$ python3 -q
>>> import numpy as np
>>> from numpy import linalg as LA
>>> np.set_printoptions(precision=3, suppress=True, linewidth=140)
>>> def rd(a):
...     return np.round(a, 3) + 0
... 
>>> W0 = np.load("block10.npy")
>>> W0
array([[ 0, 14,  0,  0],
       [ 0,  0,  0,  0],
       [ 0,  7,  0,  0],
       [ 0,  7,  0,  0],
       [ 0,  7,  0,  0],
       [ 0,  7,  0,  0],
       [ 0, 12,  0,  4],
       [ 0, 21,  0,  4],
       [ 0,  0,  0,  0],
       [ 3,  3,  4,  4],
       [ 0,  9,  0,  0],
       [ 0,  0,  0,  0],
       [ 0, 30,  0,  4],
       [ 0,  0,  0,  0],
       [ 0,  0,  0,  0],
       [ 0,  0,  0,  0]])
>>> Xs = W0 - W0.mean(axis=0)
>>> Uu, sigma, Vh = LA.svd(Xs, full_matrices=False)
>>> np.abs(Vh[0]).argmax()
np.int64(1)
>>> np.abs(Uu[:, 0]).argmax()
np.int64(12)
>>> rd(sigma)
array([33.641,  6.596,  2.765,  0.   ])
>>> Xs.mean(axis=0)
array([0., 0., 0., 0.])
>>> Uu, sigma, Vh = LA.svd(W0)
>>> np.argmax(sigma[:-1] / (sigma[1:] + 1e-6)) + 1
np.int64(3)
>>> Y = Uu[:, :3] @ np.diag(sigma[:3]) @ Vh[:3]
>>> print(rd(np.abs(W0 - Y).max()))
0.0
>>> rd(LA.norm(W0 - Y) / LA.norm(W0))
np.float64(0.0)
>>> LA.matrix_rank(Y)
np.int64(3)
>>> dist = LA.norm(W0[:, None] - W0[None], axis=-1)
>>> dist[:5, :5]
array([[ 0., 14.,  7.,  7.,  7.],
       [14.,  0.,  7.,  7.,  7.],
       [ 7.,  7.,  0.,  0.,  0.],
       [ 7.,  7.,  0.,  0.,  0.],
       [ 7.,  7.,  0.,  0.,  0.]])
>>> (dist + 1e9 * np.eye(16)).round(6).argmin(axis=1)
array([6, 8, 3, 2, 2, 2, 0, 0, 1, 1, 2, 1, 7, 1, 1, 1])
>>> rd(LA.norm(W0 - W0.mean(axis=0), axis=1))
array([ 6.769,  7.387,  1.093,  1.093,  1.093,  1.093,  5.574, 14.016,  7.387,  7.041,  1.986,  7.387, 22.887,  7.387,  7.387,  7.387])
>>> rd(dist[8])
array([14.   ,  0.   ,  7.   ,  7.   ,  7.   ,  7.   , 12.649, 21.378,  0.   ,  7.071,  9.   ,  0.   , 30.265,  0.   ,  0.   ,  0.   ])
>>> print(rd(LA.norm(W0, axis=1)))
[14.     0.     7.     7.     7.     7.    12.649 21.378  0.     7.071  9.     0.    30.265  0.     0.     0.   ]
>>> dist.mean(axis=1).argmax()
np.int64(12)
>>> np.flatnonzero(dist[8] < dist.mean() / 2)
array([ 1,  8, 11, 13, 14, 15])
>>> print(dist.shape)
(16, 16)
>>> Y = np.array([[3, 0, 1, 3], [2, 1, 3, 1], [3, 0, 2, 3], [2, 2, 0, 1]])
>>> m1 = np.triu(Y)
>>> m1
array([[3, 0, 1, 3],
       [0, 1, 3, 1],
       [0, 0, 2, 3],
       [0, 0, 0, 1]])
>>> # triangular: eigenvalues sit on the diagonal
>>> proj = np.triu(np.array([[0, 2, 1, 2], [-1, -1, 0, 1], [-1, 3, 0, -2], [-1, 3, 2, -1]]), 1) + np.eye(4)
>>> Y = proj @ m1 @ LA.inv(proj)
>>> LA.matrix_rank(Y)
np.int64(4)
>>> proj @ m1 - m1 @ proj
array([[ 0., -4.,  5.,  3.],
       [ 0.,  0.,  0.,  6.],
       [ 0.,  0.,  0.,  2.],
       [ 0.,  0.,  0.,  0.]])
>>> rd(LA.det(Y))
np.float64(6.0)
>>> np.poly(Y)
array([  1.,  -7.,  17., -17.,   6.])
>>> mat = np.load("case12.npy")
>>> print(mat)
[[-1  0  1  2]
 [ 3  4  5  6]
 [ 7  8  9 10]]
>>> # rank 2
>>> Y = m1 / np.sqrt((m1 ** 2).mean(axis=1, keepdims=True))
>>> LA.matrix_rank(Y) == LA.matrix_rank(m1)
np.True_
>>> rd(Y[1])
array([0.   , 0.603, 1.809, 0.603])
>>> Uu, sigma, Vh = LA.svd(mat)
>>> V = Vh[:(sigma > 1e-8).sum()]
>>> rng = np.random.default_rng(1161)
>>> x0 = mat[1] + -1 * mat[2] + rng.integers(2) * np.eye(4)[3]
>>> print(x0)
[-4. -4. -4. -4.]
>>> rd(V.T @ V)
array([[ 0.7,  0.4,  0.1, -0.2],
       [ 0.4,  0.3,  0.2,  0.1],
       [ 0.1,  0.2,  0.3,  0.4],
       [-0.2,  0.1,  0.4,  0.7]])
>>> print(np.allclose(V.T @ V @ x0, x0))
True
>>> rd(np.diag(V.T @ V))
array([0.7, 0.3, 0.3, 0.7])
>>> rd(LA.norm(x0 - V.T @ V @ x0))
np.float64(0.0)
>>> LA.matrix_rank(np.vstack([mat, x0]))
np.int64(2)
>>> print(LA.matrix_rank(mat, rtol=0.1))
2
>>> rd(LA.norm(mat, 2) / LA.norm(mat))
np.float64(0.993)
>>> Uu, sigma, Vh = LA.svd(mat)
>>> rd(sigma)
array([19.518,  2.245,  0.   ])
>>> print(np.argmax(sigma[:-1] / (sigma[1:] + 1e-6)) + 1)
2
>>> Y = Uu[:, :2] @ np.diag(sigma[:2]) @ Vh[:2]
>>> rd(np.abs(mat - Y).max())
np.float64(0.0)
>>> LA.matrix_rank(mat, rtol=0.05)
np.int64(2)
>>> LA.matrix_rank(Y)
np.int64(2)
>>> rd(Y)
array([[-1.,  0.,  1.,  2.],
       [ 3.,  4.,  5.,  6.],
       [ 7.,  8.,  9., 10.]])
>>> rk = LA.matrix_rank(mat)
>>> print(rk)
2
>>> null = LA.svd(mat)[2][rk:].T
>>> [int(LA.matrix_rank(mat[:, :j + 1])) for j in range(4)]
[1, 2, 2, 2]
>>> rd(mat @ null)
array([[0., 0.],
       [0., 0.],
       [0., 0.]])
>>> rd(null @ null.T)
array([[ 0.3, -0.4, -0.1,  0.2],
       [-0.4,  0.7, -0.2, -0.1],
       [-0.1, -0.2,  0.7, -0.4],
       [ 0.2, -0.1, -0.4,  0.3]])
>>> [int(LA.matrix_rank(mat[:i])) for i in range(1, len(mat) + 1)]
[1, 2, 2]
>>> data = np.array([[-16, 8, -2],
...     [0, 0, 0],
...     [0, 0, 0],
...     [-8, 2, 7],
...     [0, 0, 0],
...     [0, 0, 0],
...     [-8, 2, 7],
...     [-16, 8, -2],
...     [-8, 6, -9],
...     [0, 0, 0],
...     [-8, 6, -9],
...     [0, 0, 0],
...     [-8, 2, 7],
...     [-8, 6, -9]])
>>> # rows and columns are dependent
>>> rk = LA.matrix_rank(W0)
>>> rk
np.int64(3)
>>> null = LA.svd(W0)[2][rk:].T
>>> LA.matrix_rank(W0.T @ W0), LA.matrix_rank(W0 @ W0.T)
(np.int64(3), np.int64(3))
>>> rd(W0 @ null)
array([[0.],
       [0.],
       [0.],
       [0.],
       [0.],
       [0.],
       [0.],
       [0.],
       [0.],
       [0.],
       [0.],
       [0.],
       [0.],
       [0.],
       [0.],
       [0.]])
>>> rd(null[:, 0] / null[np.abs(null[:, 0]).round(6).argmax(), 0])
array([ 1.  ,  0.  , -0.75,  0.  ])
>>> rd(null @ null.T)
array([[ 0.64,  0.  , -0.48,  0.  ],
       [ 0.  ,  0.  ,  0.  ,  0.  ],
       [-0.48,  0.  ,  0.36,  0.  ],
       [ 0.  ,  0.  ,  0.  ,  0.  ]])
>>> Uu, sigma, Vh = LA.svd(data)
>>> V = Vh[:(sigma > 1e-8).sum()]
>>> x0 = data[8] + 4 * data[10] + rng.integers(2) * np.eye(3)[2]
>>> x0
array([-40.,  30., -44.])
>>> rd(LA.norm(x0 - V.T @ V @ x0))
np.float64(0.221)
>>> rd(V.T @ V)
array([[ 0.829, -0.366, -0.091],
       [-0.366,  0.22 , -0.195],
       [-0.091, -0.195,  0.951]])
>>> rk = LA.matrix_rank(data)
>>> rk
np.int64(2)
>>> null = LA.svd(data)[2][rk:].T
>>> [int(LA.matrix_rank(np.delete(data, i, axis=0))) for i in range(14)]
[2, 2, 2, 2, 2, 2, 2, 2, 2, 2, 2, 2, 2, 2]
>>> rd(null[:, 0] / null[np.abs(null[:, 0]).round(6).argmax(), 0])
array([0.469, 1.   , 0.25 ])
>>> LA.matrix_rank(data.T @ data), LA.matrix_rank(data @ data.T)
(np.int64(2), np.int64(2))
>>> null.shape
(3, 1)
>>> [int(LA.matrix_rank(data[:i])) for i in range(1, len(data) + 1)]
[1, 1, 1, 2, 2, 2, 2, 2, 2, 2, 2, 2, 2, 2]
>>> data[11] @ data[9]
np.int64(0)
>>> rd(LA.norm(data, "nuc"))
np.float64(53.576)
>>> rd(LA.norm(data[11] - data[9]))
np.float64(0.0)
>>> rd(LA.norm(data, 1)), rd(LA.norm(data, np.inf))
(np.float64(80.0), np.float64(26.0))
>>> X = np.loadtxt("m.csv", delimiter=",")
>>> X
array([[79.,  9., 45.,  0.],
       [ 9., -1.,  5.,  0.],
       [45.,  5., 23.,  0.],
       [ 0.,  0.,  0., -2.]])
>>> # splits into 2 blocks
>>> w, V = LA.eigh(X)
>>> x0 = np.array([5, 7, 7, 6])
>>> np.abs(X).sum(axis=1).max(), np.abs(w).max()
(np.float64(133.0), np.float64(105.0))
>>> rd(LA.eigvalsh(X[1:, 1:]))
array([-2., -2., 24.])
>>> print(rd(LA.det(X[::-1])))
-840.0
>>> print(rd(LA.det(X.T)))
-840.0
>>> np.kron(np.eye(2, dtype=int), X)
array([[79.,  9., 45.,  0.,  0.,  0.,  0.,  0.],
       [ 9., -1.,  5.,  0.,  0., -0.,  0.,  0.],
       [45.,  5., 23.,  0.,  0.,  0.,  0.,  0.],
       [ 0.,  0.,  0., -2.,  0.,  0.,  0., -0.],
       [ 0.,  0.,  0.,  0., 79.,  9., 45.,  0.],
       [ 0., -0.,  0.,  0.,  9., -1.,  5.,  0.],
       [ 0.,  0.,  0.,  0., 45.,  5., 23.,  0.],
       [ 0.,  0.,  0., -0.,  0.,  0.,  0., -2.]])
>>> rd(np.poly(X))
array([    1.,   -99.,  -618., -1252.,  -840.])
>>> print(rd(LA.eigvals(X)))
[105.+0.j  -2.+0.j  -2.+0.j  -2.+0.j]
>>> rd(LA.eigvals(X).sum().real)
np.float64(99.0)
>>> [round(float(LA.det(X[:i, :i])), 2) + 0 for i in range(1, 5)]
[79.0, -160.0, 420.0, -840.0]
>>> print(rd(LA.eigvalsh(X).min()))
-2.0
>>> f, g = X[0], X[3]
>>> f @ g
np.float64(0.0)
>>> f @ f
np.float64(8347.0)
>>> p = (f @ g) / (f @ f) * f
>>> LA.matrix_rank(np.outer(f, g))
np.int64(1)
>>> K = np.load("data.npy")
>>> K
array([[ 26, -49, -16,  13],
       [-49,  97,  31,  -8],
       [-16,  31,  10,  -5],
       [ 13,  -8,  -5,  65]])
>>> # symmetric, so the eigenvalues are real
>>> Y = K + rng.integers(-2, 3, (4, 2)) @ rng.integers(-2, 3, (2, 4))
>>> Y
array([[ 30, -51, -21,  10],
       [-44,  99,  27,  -8],
       [-19,  31,  13,  -4],
       [ 14, -10,  -7,  63]])
>>> rd(LA.svd(Y - K, compute_uv=False))
array([10.576,  4.376,  0.   ,  0.   ])
>>> np.abs(Y - K).sum(axis=1)
array([14, 11,  7,  7])
>>> f = np.array([2, 3, 5])
>>> print(np.array([np.convolve(row, f, "same") for row in K]))
[[ -20  -49 -267  -41]
 [  47  108  562  131]
 [  14   33  175   35]
 [  23   31   75  170]]
>>> print(np.cross(K[0, :3], K[2, :3]))
[ 6 -4 22]
>>> np.correlate(K[0], K[2], "full")
array([ -130,   505,   396, -2160,   418,   659,  -208])
>>> np.polyval(f, K[0])
array([1435, 4660,  469,  382])
>>> print(np.convolve(K[0], f))
[  52  -20  -49 -267  -41   65]
